$ python -q
>>> import numpy as np
>>> import numpy.linalg as la
>>> np.set_printoptions(precision=3, suppress=True, linewidth=160)
>>> rd = lambda a: np.round(a, 3) + 0
>>> A = np.loadtxt("layer5.csv", delimiter=",")
>>> A
array([[ 1.,  2.,  2.,  0.,  0.,  2.,  2.],
       [ 1.,  0.,  1.,  2.,  0.,  0.,  0.],
       [ 0.,  1.,  0.,  1.,  1.,  1.,  2.],
       [ 2.,  1.,  0.,  2.,  2.,  1.,  1.],
       [ 1.,  1.,  0.,  0.,  2.,  1.,  1.],
       [ 2.,  1.,  2.,  1.,  1.,  2.,  0.],
       [ 0.,  0.,  1.,  1.,  2.,  2.,  0.],
       [ 1.,  1.,  2.,  2.,  0.,  0.,  0.],
       [ 0.,  2.,  1.,  1.,  1.,  1.,  1.],
       [ 2.,  2.,  1.,  0.,  2.,  0.,  0.],
       [ 0.,  1.,  0.,  0.,  2.,  1.,  1.],
       [ 6.,  2.,  7., 10.,  0.,  2.,  2.]])
>>> # row 11 is much longer than the rest
>>> x0 = np.array([0, -2, 1, -3, -4, 7, 0])
>>> y = A @ x0
>>> rd(la.lstsq(A, y)[0])
array([ 0., -2.,  1., -3., -4.,  7.,  0.])
>>> rd(la.solve(A.T @ A, A.T @ y))
array([ 0., -2.,  1., -3., -4.,  7.,  0.])
>>> rng = np.random.default_rng(22725)
>>> y = y + 0.1 * rng.normal(size=12)
>>> rd(y)
array([ 11.795,  -4.934,  -2.033,  -9.006,  -2.902,   6.968,   3.876,  -6.135,  -3.035, -10.983,  -2.876, -13.187])
>>> b, *_ = la.lstsq(A, y)
>>> rd(b)
array([ 0.025, -2.032,  0.975, -3.004, -3.954,  6.946,  0.019])
>>> feats = np.loadtxt("arr.csv", delimiter=",")
>>> feats
array([[0., 1., 0., 1.],
       [1., 2., 1., 2.],
       [0., 1., 0., 1.],
       [1., 2., 1., 2.]])
>>> # null space of dimension 2
>>> ev, evecs = la.eigh(feats)
>>> x0 = np.array([2, 1, 1, 2])
>>> print(x0 @ feats @ x0 / (x0 @ x0), rd(ev[0]), rd(ev[-1]))
3.6 -0.828 4.828
>>> rd(evecs * np.abs(ev) @ evecs.T)
array([[0.707, 0.707, 0.707, 0.707],
       [0.707, 2.121, 0.707, 2.121],
       [0.707, 0.707, 0.707, 0.707],
       [0.707, 2.121, 0.707, 2.121]])
>>> rd(evecs * np.maximum(ev, 0) @ evecs.T)
array([[0.354, 0.854, 0.354, 0.854],
       [0.854, 2.061, 0.854, 2.061],
       [0.354, 0.854, 0.354, 0.854],
       [0.854, 2.061, 0.854, 2.061]])
>>> print(np.abs(feats).sum(axis=1).max(), rd(np.abs(ev).max()))
6.0 4.828
>>> print(rd(la.eigvalsh(feats[1:, 1:])))
[-0.449  0.     4.449]
>>> (np.sign(evecs[:, -1].round(6)) == np.sign(evecs[0, -1].round(6))).astype(int)
array([1, 1, 1, 1])
>>> E = np.load("block9.npy")
>>> print(rd(E))
[[ 0.651  0.09  -0.022  0.128 -0.068  0.325  0.115  0.056 -0.127  0.244]
 [ 0.09   0.652 -0.128  0.198  0.128  0.072  0.157  0.045  0.22  -0.258]
 [-0.022 -0.128  0.936  0.072  0.112  0.082  0.116  0.021  0.05  -0.049]
 [ 0.128  0.198  0.072  0.668  0.228 -0.243 -0.051 -0.089 -0.164  0.112]
 [-0.068  0.128  0.112  0.228  0.295  0.04  -0.33   0.052  0.092 -0.033]
 [ 0.325  0.072  0.082 -0.243  0.04   0.621 -0.184 -0.084  0.02  -0.127]
 [ 0.115  0.157  0.116 -0.051 -0.33  -0.184  0.727 -0.026  0.014 -0.034]
 [ 0.056  0.045  0.021 -0.089  0.052 -0.084 -0.026  0.974 -0.031  0.01 ]
 [-0.127  0.22   0.05  -0.164  0.092  0.02   0.014 -0.031  0.796  0.241]
 [ 0.244 -0.258 -0.049  0.112 -0.033 -0.127 -0.034  0.01   0.241  0.679]]
>>> # projection: eigenvalues are 0 or 1
>>> print(rd(np.trace(la.pinv(E) @ E)))
7.0
>>> print(np.allclose(E[:-1].T @ la.lstsq(E[:-1].T, E[-1])[0], E[-1]))
True
>>> rd(E @ la.pinv(E) @ E)
array([[ 0.651,  0.09 , -0.022,  0.128, -0.068,  0.325,  0.115,  0.056, -0.127,  0.244],
       [ 0.09 ,  0.652, -0.128,  0.198,  0.128,  0.072,  0.157,  0.045,  0.22 , -0.258],
       [-0.022, -0.128,  0.936,  0.072,  0.112,  0.082,  0.116,  0.021,  0.05 , -0.049],
       [ 0.128,  0.198,  0.072,  0.668,  0.228, -0.243, -0.051, -0.089, -0.164,  0.112],
       [-0.068,  0.128,  0.112,  0.228,  0.295,  0.04 , -0.33 ,  0.052,  0.092, -0.033],
       [ 0.325,  0.072,  0.082, -0.243,  0.04 ,  0.621, -0.184, -0.084,  0.02 , -0.127],
       [ 0.115,  0.157,  0.116, -0.051, -0.33 , -0.184,  0.727, -0.026,  0.014, -0.034],
       [ 0.056,  0.045,  0.021, -0.089,  0.052, -0.084, -0.026,  0.974, -0.031,  0.01 ],
       [-0.127,  0.22 ,  0.05 , -0.164,  0.092,  0.02 ,  0.014, -0.031,  0.796,  0.241],
       [ 0.244, -0.258, -0.049,  0.112, -0.033, -0.127, -0.034,  0.01 ,  0.241,  0.679]])
>>> J = np.loadtxt("out11.csv", delimiter=",")
>>> J
array([[ 10. ,   2. ,   3. ,  12. , -11. ,  26. ,  -6. ,   9. ,  14. ,  18. ],
       [  0.4,   0.8,  -1.9,  -0.7,   0.6,   1.4,  -0.1,   0.8,   0. ,   0.8],
       [  0.3,  -1.3,   0.9,   2.3,  -1.2,  -0.5,   0. ,  -0.5,  -0.7,   1.6],
       [ -0.6,   0.7,  -0.4,  -0.3,   0.4,  -0.7,  -0.4,  -1.5,   1.5,  -0.9],
       [  1.9,   0.1,   0.5,  -0.9,   0.9,   2.6,   0.6,   0.9,   1. ,   0.2],
       [  0.1,   0.2,  -1.6,   1.3,  -3. ,  -0.2,  -2.7,  -1.4,  -1.7,  -1.8],
       [ -1.5,  -0.5,   0.4,  -0.7,   0.9,  -0.3,  -0.1,  -1. ,   0.4,  -0.2],
       [  0.3,  -1. ,   0.9,  -1.4,  -1.7,   0.5,   1.3,   1.7,   0.2,   0.2],
       [  0.7,  -0.1,   0.7,   0. ,   0.7,   0.2,   1.9,  -0.4,  -0.5,  -1.4],
       [  0.5,   1.7,   1.3,   1.8,  -0.5,   0.3,  -0.7,  -0.4,   1.3,   1.5],
       [ -0.5,  -1.4,  -0.4,  -1. ,   0.6,  -0.7,  -1.9,   0.7,   0. ,  -1.7],
       [  0.7,   0.1,  -0.2,  -1.1,   0.4,  -0.2,   0. ,  -0.7,   0.1,   0.3],
       [  0.2,   0. ,  -0.7,   0.1,  -2. ,  -0.6,  -0.8,   0.2,   0.5,   1. ],
       [ -2.3,  -1.5,  -0.9,   1.2,  -0.6,  -1.1,  -0.9,   1. ,  -0.3,   0.8],
       [ -1.1,   2.7,   0.7,   1.7,  -1.3,   0.2,   0.6,  -0.2,  -0.1,   2.1],
       [ -1.7,   0. ,   1.4,   0.5,   1. ,   1.2,   0.7,  -1. ,   1. ,  -1.1],
       [ -1. ,  -2.2,   0.4,   1.1,  -0.3,  -0.2,   2. ,   0.1,   0.1,  -0.5],
       [  0.2,   1.2,  -0.8,   1.2,  -2.3,  -0.2,   1.2,   0.2,   0.5,  -0.1],
       [ -0.6,  -0.8,  -0.6,   1.4,   1.3,   0.8,  -0.3,   1. ,  -0.2,   0.6],
       [  1.7,   0. ,  -1.9,   0. ,  -0.8,  -0.4,  -0.7,   0. ,  -0.1,  -0.6],
       [ -1.8,  -0.2,   2.1,   0.1,   0.7,   0.3,   1.4,   0.5,  -2.1,  -0.4],
       [ -0.2,  -0.2,   0.7,   1.7,  -1.3,  -1.6,  -2.5,  -1.3,  -0.3,   0.4],
       [  0.1,  -0.5,  -0.1,  -1.3,   0.4,  -0.6,   0.7,  -0.1,   0.4,  -1.1],
       [  0.9,  -1.2,   0.7,  -1.1,   0. ,  -0.5,  -1.3,   1. ,   0.7,   0.6],
       [  1.4,   0.5,  -0.8,   0.2,  -0.6,  -1.5,   1.1,   0.5,   0.9,   1.4],
       [  0.6,  -0.2,  -0.9,  -0.9,  -1.3,   0.2,   2.4,   1.1,   0.2,  -0.3],
       [ -1.1,  -0.6,   0.6,   1.1,   0.6,  -1. ,   0.2,   1.2,  -0.7,  -0.8],
       [ -3.3,  -0.6,   2.5,  -1.8,  -1.4,   0.8,   0.1,   0.2,  -0.2,   1.5],
       [  0.9,   2.2,  -0.7,   0.4,   0.4,   0.1,  -0.8,  -1.2,  -0.4,   0.5],
       [  0.1,  -0.1,  -0.7,   0.5,   0.8,   0.2,   0.4,  -0.9,   0.5,   0.9],
       [ -2. ,  -0.2,   1. ,  -0.9,   0.3,  -0.5,   0.3,  -0.1,   1.8,  -0.5],
       [ -1.3,   0.4,   0.7,  -1.3,  -2.1,  -1.2,  -0.7,   1.5,   0. ,   0.3],
       [  0.6,   0.1,  -1.1,  -0.4,  -1.3,   1.1,   0.9,   1.7,   0. ,  -0.9],
       [ -0.8,   0.8,   0.8,   0.9,  -0.5,   0. ,  -0.1,  -0.8,  -1.2,  -0.8],
       [  0.8,  -0.3,  -1.5,   1. ,  -1.2,   0.6,   0.3,  -0.6,   0.1,   0. ],
       [ -0.2,   1.6,   0.1,  -0.1,  -0.1,  -0.4,  -0.9,  -0.2,   1.1,  -1.7],
       [  0.2,  -0.6,  -0.9,   0.4,   0.6,   1.6,   1.4,   1.6,  -0.7,   1. ],
       [ -1.7,   0.2,   0. ,  -0.8,   0.1,  -1.5,  -1.1,  -0.8,   1.2,  -0.3],
       [ -1.1,   1.7,  -0.3,   1.1,   0.9,  -0.3,   0.3,  -0.3,  -2.5,  -0.2]])
>>> q, R = la.qr(J)
>>> rd(np.abs(np.diag(R)))
array([12.354,  6.28 ,  6.988,  8.724,  7.6  ,  9.428,  7.037,  4.731,  5.948,  5.428])
>>> np.allclose(R.T @ R, J.T @ J)
True
>>> rd(np.trace(q @ q.T))
np.float64(10.0)
>>> rd(q.T @ q)
array([[1., 0., 0., 0., 0., 0., 0., 0., 0., 0.],
       [0., 1., 0., 0., 0., 0., 0., 0., 0., 0.],
       [0., 0., 1., 0., 0., 0., 0., 0., 0., 0.],
       [0., 0., 0., 1., 0., 0., 0., 0., 0., 0.],
       [0., 0., 0., 0., 1., 0., 0., 0., 0., 0.],
       [0., 0., 0., 0., 0., 1., 0., 0., 0., 0.],
       [0., 0., 0., 0., 0., 0., 1., 0., 0., 0.],
       [0., 0., 0., 0., 0., 0., 0., 1., 0., 0.],
       [0., 0., 0., 0., 0., 0., 0., 0., 1., 0.],
       [0., 0., 0., 0., 0., 0., 0., 0., 0., 1.]])
>>> rd(abs(R[0, 0])), rd(la.norm(J[:, 0]))
(np.float64(12.354), np.float64(12.354))
>>> idx = rng.permutation(10)
>>> out = J[:, idx] * rng.choice([-1, 1], 10)
>>> print(out)
[[-10.    2.   -3.   14.   12.   26.    6.  -11.   -9.   18. ]
 [ -0.4   0.8   1.9   0.   -0.7   1.4   0.1   0.6  -0.8   0.8]
 [ -0.3  -1.3  -0.9  -0.7   2.3  -0.5  -0.   -1.2   0.5   1.6]
 [  0.6   0.7   0.4   1.5  -0.3  -0.7   0.4   0.4   1.5  -0.9]
 [ -1.9   0.1  -0.5   1.   -0.9   2.6  -0.6   0.9  -0.9   0.2]
 [ -0.1   0.2   1.6  -1.7   1.3  -0.2   2.7  -3.    1.4  -1.8]
 [  1.5  -0.5  -0.4   0.4  -0.7  -0.3   0.1   0.9   1.   -0.2]
 [ -0.3  -1.   -0.9   0.2  -1.4   0.5  -1.3  -1.7  -1.7   0.2]
 [ -0.7  -0.1  -0.7  -0.5   0.    0.2  -1.9   0.7   0.4  -1.4]
 [ -0.5   1.7  -1.3   1.3   1.8   0.3   0.7  -0.5   0.4   1.5]
 [  0.5  -1.4   0.4   0.   -1.   -0.7   1.9   0.6  -0.7  -1.7]
 [ -0.7   0.1   0.2   0.1  -1.1  -0.2  -0.    0.4   0.7   0.3]
 [ -0.2   0.    0.7   0.5   0.1  -0.6   0.8  -2.   -0.2   1. ]
 [  2.3  -1.5   0.9  -0.3   1.2  -1.1   0.9  -0.6  -1.    0.8]
 [  1.1   2.7  -0.7  -0.1   1.7   0.2  -0.6  -1.3   0.2   2.1]
 [  1.7   0.   -1.4   1.    0.5   1.2  -0.7   1.    1.   -1.1]
 [  1.   -2.2  -0.4   0.1   1.1  -0.2  -2.   -0.3  -0.1  -0.5]
 [ -0.2   1.2   0.8   0.5   1.2  -0.2  -1.2  -2.3  -0.2  -0.1]
 [  0.6  -0.8   0.6  -0.2   1.4   0.8   0.3   1.3  -1.    0.6]
 [ -1.7   0.    1.9  -0.1   0.   -0.4   0.7  -0.8  -0.   -0.6]
 [  1.8  -0.2  -2.1  -2.1   0.1   0.3  -1.4   0.7  -0.5  -0.4]
 [  0.2  -0.2  -0.7  -0.3   1.7  -1.6   2.5  -1.3   1.3   0.4]
 [ -0.1  -0.5   0.1   0.4  -1.3  -0.6  -0.7   0.4   0.1  -1.1]
 [ -0.9  -1.2  -0.7   0.7  -1.1  -0.5   1.3   0.   -1.    0.6]
 [ -1.4   0.5   0.8   0.9   0.2  -1.5  -1.1  -0.6  -0.5   1.4]
 [ -0.6  -0.2   0.9   0.2  -0.9   0.2  -2.4  -1.3  -1.1  -0.3]
 [  1.1  -0.6  -0.6  -0.7   1.1  -1.   -0.2   0.6  -1.2  -0.8]
 [  3.3  -0.6  -2.5  -0.2  -1.8   0.8  -0.1  -1.4  -0.2   1.5]
 [ -0.9   2.2   0.7  -0.4   0.4   0.1   0.8   0.4   1.2   0.5]
 [ -0.1  -0.1   0.7   0.5   0.5   0.2  -0.4   0.8   0.9   0.9]
 [  2.   -0.2  -1.    1.8  -0.9  -0.5  -0.3   0.3   0.1  -0.5]
 [  1.3   0.4  -0.7   0.   -1.3  -1.2   0.7  -2.1  -1.5   0.3]
 [ -0.6   0.1   1.1   0.   -0.4   1.1  -0.9  -1.3  -1.7  -0.9]
 [  0.8   0.8  -0.8  -1.2   0.9   0.    0.1  -0.5   0.8  -0.8]
 [ -0.8  -0.3   1.5   0.1   1.    0.6  -0.3  -1.2   0.6   0. ]
 [  0.2   1.6  -0.1   1.1  -0.1  -0.4   0.9  -0.1   0.2  -1.7]
 [ -0.2  -0.6   0.9  -0.7   0.4   1.6  -1.4   0.6  -1.6   1. ]
 [  1.7   0.2  -0.    1.2  -0.8  -1.5   1.1   0.1   0.8  -0.3]
 [  1.1   1.7   0.3  -2.5   1.1  -0.3  -0.3   0.9   0.3  -0.2]]
>>> U, _, vt = la.svd(J.T @ out)
>>> rd(U @ vt)
array([[-1.,  0.,  0.,  0.,  0.,  0.,  0.,  0.,  0.,  0.],
       [ 0.,  1.,  0.,  0.,  0.,  0.,  0.,  0.,  0.,  0.],
       [ 0.,  0., -1.,  0.,  0.,  0.,  0.,  0.,  0.,  0.],
       [ 0.,  0.,  0.,  0.,  1.,  0.,  0.,  0.,  0.,  0.],
       [ 0.,  0.,  0.,  0.,  0.,  0.,  0.,  1.,  0.,  0.],
       [ 0.,  0.,  0.,  0.,  0.,  1.,  0.,  0.,  0.,  0.],
       [ 0.,  0.,  0.,  0.,  0.,  0., -1.,  0.,  0.,  0.],
       [ 0.,  0.,  0.,  0.,  0.,  0.,  0.,  0., -1.,  0.],
       [ 0.,  0.,  0.,  1.,  0.,  0.,  0.,  0.,  0.,  0.],
       [ 0.,  0.,  0.,  0.,  0.,  0.,  0.,  0.,  0.,  1.]])
>>> gram = np.cov(J, rowvar=False)
>>> print(rd(np.polyfit(J[:, 0], J[:, 9], 1)))
[1.187 0.478]
>>> rd(np.corrcoef(J[:, 0], J[:, 9])[0, 1])
np.float64(0.782)
>>> print(np.median(J, axis=0))
[ 0.1  0.   0.   0.1 -0.1 -0.2  0.   0.   0.1  0. ]
>>> np.argsort(-J.std(axis=0).round(6), kind="stable")
array([5, 9, 8, 3, 4, 0, 7, 6, 2, 1])
>>> rd(la.eigvalsh(gram)[::-1])
array([44.23 ,  2.059,  1.764,  1.319,  1.219,  0.932,  0.711,  0.626,  0.473,  0.329])
